$ ipython --no-banner

In [1]: import numpy as np

In [2]: from numpy import linalg as LA

In [3]: np.set_printoptions(precision=1, suppress=True, linewidth=100)

In [4]: rnd = lambda a: np.round(a, 1) + 0

In [5]: K = np.array([[-3, -2, -3, -2], [-9, 5, -9, 5], [-3, -2, -3, -2], [-9, 5, -9, 5]])

In [6]: U, sig, Vt = LA.svd(K)

In [7]: print(np.argmax(sig[:-1] / (sig[1:] + 1e-6)) + 1)
2

In [8]: print(rnd(sig))
[20.9  6.3  0.   0. ]

In [9]: other = U[:, :2] @ np.diag(sig[:2]) @ Vt[:2]

In [10]: print(rnd(np.abs(K - other).max()))
0.0

In [11]: print(LA.matrix_rank(other))
2

In [12]: print(rnd(other))
[[-3. -2. -3. -2.]
 [-9.  5. -9.  5.]
 [-3. -2. -3. -2.]
 [-9.  5. -9.  5.]]

In [13]: W1 = np.array([[-2, -1, -3], [-1, 2, 3], [2, -1, -1], [0, -2, 3]])

In [14]: coef = np.array([-4, -1, -3])

In [15]: act = np.maximum(K @ W1 + coef, 0)

In [16]: print(LA.matrix_rank(act))
2

In [17]: print(act)
[[ 0  5  0]
 [ 0 17 63]
 [ 0  5  0]
 [ 0 17 63]]

In [18]: Z = np.array([[4, 4, 0], [5, 2, -5], [4, -4, -1]])

In [19]: print(act @ Z)
[[  25   10  -25]
 [ 337 -218 -148]
 [  25   10  -25]
 [ 337 -218 -148]]

In [20]: M = np.array([[0.8, 0.9, 0.6, -0.2, 0.6, 0.4, 0.3, -0.6],
    ...:     [1.7, 1.3, -0.8, 2.0, -2.9, -0.7, -1.7, -1.4],
    ...:     [-1.3, 2.0, 0.3, -0.6, -0.1, -0.2, -0.1, 0.6],
    ...:     [1.1, -2.0, 0.2, 0.5, -0.1, 1.7, -0.5, 0.9],
    ...:     [-0.4, -0.5, 1.0, -0.5, 0.8, -1.0, 0.6, -2.5],
    ...:     [0.9, 0.3, 0.9, -1.9, 1.3, 1.5, -1.1, 0.6],
    ...:     [1.1, -0.6, 2.8, 0.7, -0.6, 1.4, 0.7, 3.4]])

In [21]: print(M)
[[ 0.8  0.9  0.6 -0.2  0.6  0.4  0.3 -0.6]
 [ 1.7  1.3 -0.8  2.  -2.9 -0.7 -1.7 -1.4]
 [-1.3  2.   0.3 -0.6 -0.1 -0.2 -0.1  0.6]
 [ 1.1 -2.   0.2  0.5 -0.1  1.7 -0.5  0.9]
 [-0.4 -0.5  1.  -0.5  0.8 -1.   0.6 -2.5]
 [ 0.9  0.3  0.9 -1.9  1.3  1.5 -1.1  0.6]
 [ 1.1 -0.6  2.8  0.7 -0.6  1.4  0.7  3.4]]

In [22]: def softmax(z):
    ...:     e = np.exp(z - z.max(axis=-1, keepdims=True))
    ...:     return e / e.sum(axis=-1, keepdims=True)
    ...: 

In [23]: print(rnd(softmax(M[5])))
[0.1 0.1 0.1 0.  0.2 0.3 0.  0.1]

In [24]: print(rnd(softmax(M).sum(axis=1)))
[1. 1. 1. 1. 1. 1. 1.]

In [25]: print(rnd(softmax(10 * M[5])))
[0.  0.  0.  0.  0.1 0.9 0.  0. ]

In [26]: att = M @ M.T / np.sqrt(8)

In [27]: print(softmax(att).round(6).argmax(axis=1))
[0 1 2 3 4 5 6]

In [28]: print(rnd(softmax(att)[5] @ M))
[ 0.9  0.2  1.  -1.4  1.   1.4 -0.8  0.8]

In [29]: print(rnd(softmax(att)))
[[0.2 0.1 0.1 0.1 0.2 0.2 0.1]
 [0.  1.  0.  0.  0.  0.  0. ]
 [0.1 0.  0.7 0.  0.  0.1 0.1]
 [0.  0.  0.  0.5 0.  0.1 0.4]
 [0.  0.  0.  0.  0.9 0.  0. ]
 [0.  0.  0.  0.1 0.  0.8 0.1]
 [0.  0.  0.  0.  0.  0.  1. ]]

In [30]: other = np.array([[-1, 2],
    ...:     [-2, -1],
    ...:     [-1, 0],
    ...:     [1, 0],
    ...:     [-2, -1],
    ...:     [2, 1],
    ...:     [1, -2],
    ...:     [-2, 0]])

In [31]: print(rnd(np.einsum("ik,kj->ji", M, other)))
[[-2.3  4.  -5.1  4.5  1.9 -6.2 -4.1]
 [-0.1  7.7 -4.5  7.  -3.3  3.9  3.4]]

In [32]: print(rnd(np.einsum("ij->j", M)))
[ 3.9  1.4  5.   0.  -1.   3.1 -1.8  1. ]

In [33]: print(LA.matrix_rank(M @ other))
2

In [34]: print(LA.matrix_rank(np.vstack([M, other.T])))
8

In [35]: print(rnd(np.einsum("ij,ij->i", M, M)))
[ 2.8 23.   6.6  9.5  9.9 10.8 24.3]

In [36]: print(rnd(M @ other))
[[-2.3 -0.1]
 [ 4.   7.7]
 [-5.1 -4.5]
 [ 4.5  7. ]
 [ 1.9 -3.3]
 [-6.2  3.9]
 [-4.1  3.4]]

In [37]: other @ M
Traceback (most recent call last):
  Cell In[37], line 1
    other @ M
ValueError: matmul: Input operand 1 has a mismatch in its core dimension 0, with gufunc signature (n?,k),(k,m?)->(n?,m?) (size 7 is different from 2)


In [38]: print(rnd(other.T @ M.T))
[[-2.3  4.  -5.1  4.5  1.9 -6.2 -4.1]
 [-0.1  7.7 -4.5  7.  -3.3  3.9  3.4]]
